% ipython --no-banner

In [1]: import numpy as np

In [2]: np.set_printoptions(precision=1, suppress=True, linewidth=160, floatmode="fixed")

In [3]: def rd(a):
   ...:     return np.round(a, 1) + 0
   ...: 

In [4]: feats = np.load("data.npy")

In [5]: feats
Out[5]: 
array([[-2.4, -1.2,  1.1, -0.8, -2.2],
       [ 2.4, -1.4, -5.4, -3.1,  2.5],
       [-3.5,  2.1,  6.3,  3.2, -2.8],
       [ 2.7,  2.2, -2.9, -0.8,  1.3],
       [ 2.9, -3.0, -3.9, -2.0,  3.3],
       [ 1.5,  2.3, -2.5, -1.0, -0.6],
       [ 1.3,  2.7, -1.7,  0.2, -1.1],
       [-0.9,  1.9, -1.5, -1.2, -2.3],
       [-2.8,  3.7,  3.6,  1.9, -3.8],
       [ 0.5,  0.5,  2.2,  1.5,  1.0],
       [ 2.4, -3.0, -5.7, -3.6,  2.2],
       [ 0.5,  0.1, -2.0, -0.5,  0.1],
       [ 4.9,  0.5, -4.4, -1.3,  3.5],
       [ 3.3, -0.5, -5.2, -2.1,  2.6],
       [ 3.2,  0.8, -2.5, -0.8,  1.7],
       [-4.2,  2.6,  5.7,  2.9, -4.3],
       [-2.4,  4.3,  0.4,  0.6, -4.6],
       [ 6.5, -4.0, -5.4, -2.1,  8.1],
       [-4.9,  1.4,  4.9,  1.5, -4.3],
       [-2.6,  0.8,  5.3,  2.5, -1.3],
       [ 6.7, -4.3, -5.4, -1.9,  8.3],
       [ 4.2, -3.6, -2.2, -0.2,  5.7],
       [ 3.4,  0.8, -1.7,  0.6,  2.7]])

In [6]: Z = feats[[9, 13]].astype(float)

In [7]: for _ in range(3):
   ...:     labels = np.linalg.norm(feats[:, None] - Z, axis=-1).argmin(axis=1)
   ...:     Z = np.array([feats[labels == j].mean(axis=0) for j in range(2)])
   ...: 

In [8]: labels
Out[8]: array([0, 1, 0, 1, 1, 1, 0, 0, 0, 0, 1, 1, 1, 1, 1, 0, 0, 1, 0, 0, 1, 1, 1])

In [9]: rd(Z)
Out[9]: 
array([[-2.2,  1.9,  2.6,  1.2, -2.6],
       [ 3.4, -1.0, -3.8, -1.4,  3.2]])

In [10]: np.bincount(labels)
Out[10]: array([10, 13])

In [11]: np.abs(Z[1] - Z[0]).argmax()
Out[11]: np.int64(2)

In [12]: x0 = np.array([3, 2, -1, -2, 0])

In [13]: h1 = np.maximum(Z @ x0, 0)

In [14]: rd(h1)
Out[14]: array([ 0.0, 15.0])

In [15]: print(np.flatnonzero(h1 > 1e-9))
[1]

In [16]: rd(np.maximum(Z @ x0, 0) - np.maximum(-Z @ x0, 0))
Out[16]: array([-7.9, 15.0])

In [17]: rd(Z.T @ h1)
Out[17]: array([ 51.3, -15.1, -56.6, -21.6,  47.6])

In [18]: rd(Z * (h1 > 1e-9)[:, None])
Out[18]: 
array([[ 0.0,  0.0,  0.0,  0.0,  0.0],
       [ 3.4, -1.0, -3.8, -1.4,  3.2]])

In [19]: rd(np.tanh(Z @ x0))
Out[19]: array([-1.0,  1.0])

In [20]: data = np.array([[0.7, 0.2, -0.9, -0.3, -0.8, -0.2, 0.9],
    ...:     [-0.3, -0.6, 0.8, 1.0, -0.3, 0.3, 0.1],
    ...:     [0.8, 0.4, -0.9, 0.3, -0.4, 0.1, -0.1],
    ...:     [-0.5, 1.0, -1.1, -0.7, -1.1, 1.6, -0.8],
    ...:     [-0.5, -0.4, -0.1, -0.2, -0.5, -0.8, 0.0]])

In [21]: data
Out[21]: 
array([[ 0.7,  0.2, -0.9, -0.3, -0.8, -0.2,  0.9],
       [-0.3, -0.6,  0.8,  1.0, -0.3,  0.3,  0.1],
       [ 0.8,  0.4, -0.9,  0.3, -0.4,  0.1, -0.1],
       [-0.5,  1.0, -1.1, -0.7, -1.1,  1.6, -0.8],
       [-0.5, -0.4, -0.1, -0.2, -0.5, -0.8,  0.0]])

In [22]: rng = np.random.default_rng(51)

In [23]: other = data + rng.integers(-2, 3, (5, 4)) @ rng.integers(-2, 3, (4, 7))

In [24]: rd(other)
Out[24]: 
array([[-0.3,  0.2,  2.1,  0.7, 10.2,  2.8, -0.1],
       [ 1.7, -3.6, -2.2, -1.0, -1.3,  3.3,  2.1],
       [-7.2,  5.4,  2.1,  5.3,  2.6, -2.9,  2.9],
       [ 6.5,  1.0, -2.1, -5.7,  1.9,  2.6, -5.8],
       [ 7.5, -4.4, -4.1, -6.2, -0.5,  3.2, -2.0]])

In [25]: rd(other - data)
Out[25]: 
array([[-1.0,  0.0,  3.0,  1.0, 11.0,  3.0, -1.0],
       [ 2.0, -3.0, -3.0, -2.0, -1.0,  3.0,  2.0],
       [-8.0,  5.0,  3.0,  5.0,  3.0, -3.0,  3.0],
       [ 7.0,  0.0, -1.0, -5.0,  3.0,  1.0, -5.0],
       [ 8.0, -4.0, -4.0, -6.0,  0.0,  4.0, -2.0]])

In [26]: W1 = np.array([[-1, -2, 3, 3, -3],
    ...:     [-2, 3, 1, 1, 3],
    ...:     [-1, -3, 1, -3, 3],
    ...:     [0, -2, 3, -3, -2],
    ...:     [-3, -2, 0, -1, -3],
    ...:     [0, 2, -1, -3, 2],
    ...:     [-2, -3, 3, 3, -2]])

In [27]: c = np.array([1, 2, 1, 1, 1])

In [28]: hid = np.maximum(other @ W1 + c, 0)

In [29]: np.linalg.matrix_rank(hid)
Out[29]: np.int64(5)

In [30]: Z = np.array([[2, 3, 3], [2, 1, 1], [2, 3, 3], [2, 1, 3], [3, 0, 3]])

In [31]: rd(hid @ Z)
Out[31]: 
array([[  2.8,   4.2,   4.2],
       [ 37.0,  35.9,  55.5],
       [ 74.1,  43.2,  88.5],
       [ 95.7,  47.8,  85.5],
       [117.4,  82.5, 152.3]])

In [32]: print(W1 @ Z)
[[ -3   7   4]
 [ 15   1  12]
 [ -3  -6  -3]
 [-10   4  -8]
 [-21 -12 -23]
 [  2  -4  -4]
 [ -4   3   3]]
